$ python3 -q
>>> import numpy as np
>>> np.set_printoptions(precision=2, suppress=True, linewidth=140)
>>> tidy = lambda a: np.round(a, 2) + 0
>>> data = np.loadtxt("out7.csv", delimiter=",")
>>> data
array([[  0.8,   0.1,   0.6, -11. ,   0.4,   1.1],
       [  0.5,  -0.2,  -0.8,  14. ,   1.2,   0.9],
       [ -1.2,   0.1,   0.7, -13. ,   0.7,  -2.2],
       [ -0.7,  -1.8,   0.1,   5. ,   0.6,   2.2],
       [  0.5,  -0.3,  -0.3,   1. ,  -1.7,  -1.3],
       [  0.3,  -1.2,   0.7,   9. ,  -0.6,  -0.4],
       [ -2.3,   0.7,   0.1,   2. ,   0.7,  -1.1],
       [  0.4,  -0.1,   0.5,  -5. ,  -0.5,  -0.1],
       [  1. ,  -1. ,   0.6,   6. ,   0.5,   0.7],
       [  2.9,  -1.5,   1.5,  -1. ,   0.6,   0.3],
       [ -2.2,   2.8,   0.9,  -2. ,   0.1,  -0.3]])
>>> out = np.c_[data[:, :2] @ np.array([[-2, -3], [2, 2]]), np.array([5, 3, 5, 4, 0, 2, 4, 1, 2, 2, 3])]
>>> tidy(out)
array([[ -1.4,  -2.2,   5. ],
       [ -1.4,  -1.9,   3. ],
       [  2.6,   3.8,   5. ],
       [ -2.2,  -1.5,   4. ],
       [ -1.6,  -2.1,   0. ],
       [ -3. ,  -3.3,   2. ],
       [  6. ,   8.3,   4. ],
       [ -1. ,  -1.4,   1. ],
       [ -4. ,  -5. ,   2. ],
       [ -8.8, -11.7,   2. ],
       [ 10. ,  12.2,   3. ]])
>>> np.linalg.matrix_rank(np.c_[data, out])
np.int64(7)
>>> tidy(np.linalg.norm(out - data @ np.linalg.lstsq(data, out)[0], axis=0))
array([0.  , 0.  , 6.64])
>>> P = out @ np.linalg.solve(out.T @ out, out.T)
>>> tidy(np.linalg.eigvalsh(P))
array([0., 0., 0., 0., 0., 0., 0., 0., 1., 1., 1.])
>>> np.allclose(P @ P, P)
True
>>> tidy(np.trace(P))
np.float64(3.0)
>>> left, sigma, Vh = np.linalg.svd(data, full_matrices=False)
>>> (sigma > 1e-8).sum()
np.int64(6)
>>> tidy(Vh @ Vh.T)
array([[1., 0., 0., 0., 0., 0.],
       [0., 1., 0., 0., 0., 0.],
       [0., 0., 1., 0., 0., 0.],
       [0., 0., 0., 1., 0., 0.],
       [0., 0., 0., 0., 1., 0.],
       [0., 0., 0., 0., 0., 1.]])
>>> tidy(left.T @ left)
array([[1., 0., 0., 0., 0., 0.],
       [0., 1., 0., 0., 0., 0.],
       [0., 0., 1., 0., 0., 0.],
       [0., 0., 0., 1., 0., 0.],
       [0., 0., 0., 0., 1., 0.],
       [0., 0., 0., 0., 0., 1.]])
>>> tidy(sigma)
array([25.85,  5.81,  3.58,  2.62,  2.35,  1.85])
>>> tidy(np.sqrt((sigma ** 2).sum())), tidy(np.linalg.norm(data))
(np.float64(27.03), np.float64(27.03))
>>> tidy(sigma / sigma[0])
array([1.  , 0.22, 0.14, 0.1 , 0.09, 0.07])
>>> vec = np.array([-2, -2, 3, 1, -2, -1])
>>> target = data @ vec
>>> tidy(target)
array([-12.9,   7.7,  -7.9,   6.9,   4.4,  14.5,   5.2,  -3. ,   6.1,  -0.8,  -0.4])
>>> tidy(np.linalg.solve(data.T @ data, data.T @ target))
array([-2., -2.,  3.,  1., -2., -1.])
>>> tidy(np.linalg.pinv(data) @ data)
array([[1., 0., 0., 0., 0., 0.],
       [0., 1., 0., 0., 0., 0.],
       [0., 0., 1., 0., 0., 0.],
       [0., 0., 0., 1., 0., 0.],
       [0., 0., 0., 0., 1., 0.],
       [0., 0., 0., 0., 0., 1.]])
>>> rng = np.random.default_rng(96)
>>> target = target + 0.3 * rng.normal(size=11)
>>> tidy(target)
array([-13.17,   8.13,  -8.15,   6.36,   4.28,  15.  ,   4.94,  -2.7 ,   5.95,  -1.05,  -0.19])
>>> b, *_ = np.linalg.lstsq(data, target)
>>> b.round()
array([-2., -2.,  3.,  1., -2., -1.])
>>> tidy(np.linalg.norm(target - data @ b))
np.float64(0.75)
>>> tidy(b)
array([-1.9 , -1.82,  3.02,  1.03, -2.06, -1.06])
>>> out = np.array([[0, 1], [1, 2], [0, 0], [2, 2], [1, 0], [1, 0]])
>>> np.linalg.matrix_rank(np.vstack([data, out.T]))
np.int64(6)
>>> tidy(out.T @ data.T)
array([[-20.4,  29.9, -27.4,  11. ,  -1.3,  15.8,   4.3, -10.7,  12.2,  -2.6,  -1.4],
       [-21. ,  28.1, -27. ,   5.7,   1.9,  15.9,   3.1,  -9.8,  11. ,  -2.1,  -0.6]])
>>> E = np.loadtxt("a.csv", delimiter=",")
>>> E
array([[  0.39,   0.02,   0.01,   0.24,  -0.03,   0.  ,  -3.35,   8.06,   0.01,   0.16],
       [ -0.42,   0.41,  -0.01,   0.01,  -0.11,  -0.02,  -0.6 ,  -4.2 ,  -0.02,   0.88],
       [ -0.29,   0.01,   0.01,  -0.14,   0.1 ,  -0.01,   5.09, -12.17,  -0.01,   1.32],
       [ -0.22,   0.27,  -0.01,  -0.14,  -0.09,   0.  ,  -0.23,   0.86,   0.02,  -1.9 ],
       [ -0.34,   0.09,  -0.02,  -0.12,   0.  ,   0.01,   0.71,  12.68,  -0.02,   1.23],
       [  0.03,   0.73,   0.01,   0.05,   0.2 ,   0.  ,   2.97,  -0.61,   0.01,   0.79],
       [  0.03,  -1.58,  -0.01,   0.04,  -0.02,   0.01,   0.09,   2.66,   0.  ,  -0.35],
       [ -0.39,   0.48,  -0.02,  -0.22,   0.1 ,   0.  ,   0.74,  -1.15,   0.06,   2.11],
       [  0.42,  -0.97,   0.04,   0.08,   0.  ,  -0.01,  -0.73,   0.27,   0.02,  -3.31],
       [  0.25,  -0.28,   0.  ,   0.07,   0.04,  -0.02,  -0.85,  -1.3 ,  -0.01,   0.29],
       [ -0.18,  -0.21,   0.  ,  -0.06,  -0.09,  -0.01,  -5.55,   3.99,  -0.02,   1.61],
       [ -0.18,   0.39,  -0.02,   0.21,   0.07,   0.  ,  -0.4 ,  -1.38,   0.03,   0.16],
       [  0.19,   0.28,   0.03,  -0.16,   0.01,   0.01,   0.48,   0.41,   0.04,  -1.96],
       [  0.11,   0.32,   0.02,  -0.1 ,  -0.06,   0.  ,  -4.34, -10.13,   0.  ,  -0.73],
       [  0.64,   0.82,  -0.01,  -0.12,  -0.03,   0.  ,   0.92,  10.46,  -0.03,   1.65],
       [ -0.26,   0.96,  -0.02,  -0.05,   0.1 ,  -0.02,  -0.97,  -6.18,   0.  ,   2.59],
       [ -0.25,  -1.16,  -0.01,   0.16,  -0.03,  -0.01,   4.48,   4.32,  -0.02,  -0.31],
       [ -0.07,   0.06,   0.06,  -0.22,   0.01,  -0.01,  -2.11,   2.33,  -0.01,  -1.58],
       [  0.61,   0.9 ,   0.01,  -0.02,  -0.04,   0.01,   3.56,  -7.07,   0.01,   1.5 ],
       [ -0.1 ,  -0.19,  -0.02,   0.04,   0.06,   0.01,  -0.41,  -1.94,  -0.02,   2.66],
       [ -0.43,   0.09,  -0.01,   0.04,  -0.16,  -0.01,  -1.73,  -1.15,   0.  ,  -0.14],
       [  0.26,   0.24,   0.01,  -0.07,  -0.08,  -0.01,  -1.4 , -12.7 ,   0.04,  -0.99],
       [  0.71,   0.51,  -0.01,   0.1 ,  -0.05,   0.  ,  -3.58,   0.93,   0.  ,   2.15],
       [ -0.55,   0.02,   0.02,   0.02,   0.  ,   0.01,   0.34,   3.94,   0.07,   0.19],
       [  0.13,   0.43,   0.05,   0.04,  -0.01,   0.  ,   4.15,  -6.31,  -0.01,  -0.39],
       [ -0.1 ,  -0.28,   0.01,   0.08,  -0.05,  -0.01,  -0.26,   3.37,  -0.03,   2.43],
       [  0.09,   1.52,  -0.01,   0.11,  -0.19,  -0.01,  -1.39,  -3.07,  -0.02,   1.2 ],
       [ -0.07,  -0.68,   0.  ,   0.19,  -0.09,   0.  ,   2.87,   0.92,   0.08,  -0.82],
       [ -0.26,   0.56,  -0.03,  -0.24,   0.13,   0.01,  -0.55,   0.76,  -0.02,   1.69],
       [  0.11,   0.29,   0.03,  -0.09,   0.06,   0.01,  -0.59,   0.99,  -0.06,  -1.79],
       [ -0.38,   0.27,  -0.02,  -0.14,   0.11,   0.  ,  -0.15,  12.42,  -0.01,  -0.13],
       [  0.15,  -0.57,  -0.02,  -0.23,   0.07,   0.  ,  -0.66,   0.95,   0.01,  -0.91],
       [ -0.1 ,  -0.33,   0.  ,   0.06,  -0.07,   0.  ,  -1.83,  -2.74,   0.01,  -2.01],
       [ -0.26,   0.32,   0.02,  -0.09,  -0.08,   0.  ,  -1.83,  -5.36,  -0.04,   0.98],
       [  0.16,  -0.8 ,  -0.04,  -0.03,   0.12,  -0.01,  -0.85,  -4.23,   0.05,   0.19],
       [  0.11,   0.62,  -0.01,   0.12,   0.07,   0.  ,   0.54,  -7.54,   0.04,  -1.21],
       [ -0.29,   0.14,   0.  ,  -0.24,   0.03,  -0.02,   2.87,   6.84,   0.  ,   0.7 ],
       [  0.41,  -0.71,  -0.01,   0.29,  -0.08,   0.  ,   1.94,  -4.86,   0.02,  -1.35],
       [ -0.27,  -0.25,   0.  ,  -0.15,   0.05,  -0.01,  -3.58,  -6.08,   0.04,   2.7 ],
       [  0.55,   0.12,  -0.05,   0.05,  -0.11,   0.01,   0.76,  -4.91,  -0.01,  -3.  ],
       [  0.76,  -0.16,   0.  ,   0.05,  -0.08,   0.  ,  -0.96,  -1.9 ,   0.01,   1.12],
       [  0.27,  -0.81,   0.02,  -0.36,  -0.1 ,   0.  ,   3.53,   3.33,  -0.04,  -0.37],
       [ -0.26,   1.08,   0.04,  -0.13,   0.02,   0.  ,   3.91,   4.69,  -0.04,   0.46],
       [  0.12,  -1.37,   0.03,   0.1 ,  -0.05,   0.01,  -0.71,  -1.25,   0.06,  -3.58]])
>>> out = E / np.sqrt((E ** 2).mean(axis=1, keepdims=True))
>>> np.linalg.matrix_rank(out) == np.linalg.matrix_rank(E)
np.True_
>>> mat = np.load("dump.npy")
>>> mat
array([[ 1. ,  0.5, -1.3, -2. ,  0.7,  1.2,  0.8,  0.2,  0.3,  0.6, -0.8, -0.6,  1.2,  0.1, -0.5,  1.5],
       [-1.2,  0. , -1.3, -0.8, -1.6, -0.1, -1.6, -1.6,  0.2,  1.4,  1.2, -1.3,  0. ,  1.1, -1.5, -2.1],
       [-0.9,  0.3,  1.4, -1.3, -1.2, -0.5,  1.1,  0.1,  0.1, -1.3,  0.5, -1.4,  0. ,  0.5, -0.3, -0.8],
       [-0.8, -0.7,  0.2,  0.7, -0.3,  1.1, -1.6, -0.8, -0.3,  1.7,  0.9,  0.8, -0.8, -0.3, -0.7,  1.7],
       [ 1. , -0.8,  0. ,  0.7,  2. ,  0. ,  1. , -0.5,  1.4, -0.9,  0.7,  0. ,  0.6,  1.5,  0.2, -0.6],
       [-1.8,  1.6,  1.6,  0.5, -0.6,  1.8, -0.4, -1.7, -1.1,  0.2, -0.3,  0.2, -1.5, -0.9,  0.6, -1. ],
       [-1.1,  0.5, -0.8,  0.9, -1. , -0.4,  0.5, -1.6,  0.2,  0. , -0.6, -0.1, -1. ,  0.4,  1.5,  1.1],
       [ 3.3,  2.2,  1.2, -1.3, -0.3, -0.8, -0.3,  0.3,  1.5,  0.2, -1.4,  1.5, -1.2,  0.1,  0.9,  0.8],
       [ 1.4,  1. , -0.9,  1. ,  0.4, -0.3,  0.8, -0.1, -0.1,  2. ,  0.5, -0.8,  0.3, -1.2, -0.2,  1.2],
       [ 0.4, -1.4,  1.1,  0. , -1.2, -1.6, -0.4,  2.7, -0.5, -1.3, -1. , -0.1,  0.2, -0.3,  0.5, -0.4],
       [-0.8, -0.4,  2.1, -0.8,  1. , -1.3, -0.8, -0.7,  0.8,  1.6,  0.1,  0.5, -1.1, -0.4, -0.1,  0.1],
       [-0.8, -0.2, -0.1, -0.1, -0.9, -1.3,  0.4, -0.1,  0.1,  0. , -2. , -0.3,  0.1, -0.5,  0.2, -0.4],
       [ 0.8, -2.4, -0.9,  0.2, -0.5,  0. ,  0.8,  0.8,  0.1,  2.4, -0.6, -1.9,  0.4,  0.6,  0.4,  0.2],
       [-0.1, -0.9, -1.7, -0.4,  1. ,  0. , -0.9,  1.2, -0.2,  0.4,  0.8,  1.7, -0.7, -0.7,  1.4, -0.3]])
>>> def softmax(z):
...     e = np.exp(z - z.max(axis=-1, keepdims=True))
...     return e / e.sum(axis=-1, keepdims=True)
... 
>>> tidy(softmax(mat).sum(axis=1))
array([1., 1., 1., 1., 1., 1., 1., 1., 1., 1., 1., 1., 1., 1.])
>>> tidy(softmax(mat[9]))
array([0.05, 0.01, 0.11, 0.04, 0.01, 0.01, 0.02, 0.53, 0.02, 0.01, 0.01, 0.03, 0.04, 0.03, 0.06, 0.02])
>>> S = mat @ mat.T / np.sqrt(16)
>>> softmax(S).round(6).argmax(axis=1)
array([ 0,  1,  2,  3,  4,  5,  6,  7,  8,  9, 10, 11, 12, 13])
